% ipython --no-banner

In [1]: import numpy as np

In [2]: import numpy.linalg as la

In [3]: np.set_printoptions(precision=3, suppress=True, linewidth=160, legacy="1.25")

In [4]: K = np.load("run15.npy")

In [5]: print(K)
[[ 0.72  -0.024  0.009 -0.208  0.066 -0.108  0.298 -0.323  0.595 -0.675  0.242 -0.055 -0.239  1.516]
 [-0.974  0.426  0.067 -0.307 -1.234 -0.09   0.298  0.415  0.736  0.487 -0.04  -0.121 -0.097  0.418]
 [ 0.508  1.135  0.305  0.128  0.181 -0.616  0.14   0.347 -0.196  0.161  0.153 -0.855 -0.948 -0.269]
 [ 0.508  0.534  0.429  0.745 -0.142 -0.588 -0.299  0.011 -0.055  0.585 -0.87   0.578  0.784  0.459]
 [-0.593  0.425 -0.231 -0.25  -0.122 -0.215  0.403 -1.102 -0.759 -0.482 -0.698 -0.671  0.377  0.161]
 [-0.212  0.023  0.719  1.262 -0.25   0.53   0.183 -0.946  0.492 -0.143  0.307 -0.026 -0.368 -0.284]
 [ 0.254 -0.335 -0.324  0.13  -0.381  0.366  0.127  0.225 -0.046 -0.323 -1.372  0.348 -1.11  -0.109]
 [-0.466  0.023  0.536  0.032  0.844  1.034 -0.338  0.407 -0.047  0.45  -0.486 -0.722  0.008  0.685]
 [-0.296  0.647  1.074 -0.715  0.229  0.09  -0.227  0.142  0.202 -0.98  -0.179  0.742  0.057 -0.333]
 [ 0.55  -0.514  0.481 -0.831 -0.008 -0.234 -0.206 -0.696  0.875  0.582 -0.486 -0.556  0.078 -0.524]
 [ 0.212 -0.558  0.423  0.435 -0.251 -0.188  0.678  0.878  0.162 -0.779 -0.249 -0.798  0.73  -0.285]
 [-0.847 -0.644  0.303  0.183  0.868 -1.122  0.536  0.006  0.137  0.203 -0.147  0.31  -0.477  0.19 ]
 [-0.085 -0.713  0.738 -0.029 -0.743 -0.419 -1.035 -0.008 -0.839 -0.159  0.246 -0.269 -0.37   0.376]
 [ 0.423 -0.179  0.746 -0.439 -0.251  0.436  1.214 -0.054 -0.829  0.638  0.209  0.399 -0.055  0.105]]

In [6]: x0 = np.array([1, 5, 5, 5, 0, 1, 2, 3, 3, 4, 0, 2, 2, 2])

In [7]: h1 = np.maximum(K @ x0, 0)

In [8]: print(np.tanh(K @ x0))
[ 0.572  1.     1.     1.    -1.     1.    -1.     1.     0.984 -0.998  0.974 -0.379 -1.     1.   ]

In [9]: print(la.norm(K, axis=0))
[2. 2. 2. 2. 2. 2. 2. 2. 2. 2. 2. 2. 2. 2.]

In [10]: print(np.round(K[:, 8] @ K[:, 3], 3))
-0.0

In [11]: rng = np.random.default_rng(195)

In [12]: labels = rng.permutation(14)

In [13]: print(labels)
[ 6  5  0 13  8 11  4  7  9 10  1  2  3 12]

In [14]: A2 = K[labels][:, labels]

In [15]: print(np.sort(np.abs(la.eigvals(A2))))
[2. 2. 2. 2. 2. 2. 2. 2. 2. 2. 2. 2. 2. 2.]

In [16]: print(round(float(la.det(A2)), 3), np.round(la.det(K[labels]), 3))
-16384.0 16384.0

In [17]: print(round(np.trace(A2), 3))
3.718

In [18]: M = np.loadtxt("a.csv", delimiter=",")

In [19]: print(M)
[[2.02 2.   5.   5.   4.   2.   1.   0.   2.  ]
 [4.   0.02 3.   0.   0.   2.   2.   0.   4.  ]
 [4.   2.   2.02 5.   3.   1.   4.   3.   0.  ]
 [3.   0.   5.   1.02 3.   5.   5.   1.   1.  ]
 [2.   3.   4.   4.   1.02 2.   4.   0.   5.  ]
 [4.   4.   2.   4.   1.   4.02 1.   0.   5.  ]
 [5.   0.   3.   4.   1.   2.   3.02 3.   0.  ]
 [5.   4.   0.   0.   3.   5.   0.   4.02 2.  ]
 [2.   2.   5.   5.   4.   2.   1.   0.   2.02]]

In [20]: def softmax(z):
    ...:     e = np.exp(z - z.max(axis=-1, keepdims=True))
    ...:     return e / e.sum(axis=-1, keepdims=True)
    ...: 

In [21]: print(softmax(M).sum(axis=1))
[1. 1. 1. 1. 1. 1. 1. 1. 1.]

In [22]: att = M @ M.T / np.sqrt(9)

In [23]: print(softmax(att).round(6).argmax(axis=1))
[0 5 2 3 4 5 6 7 8]
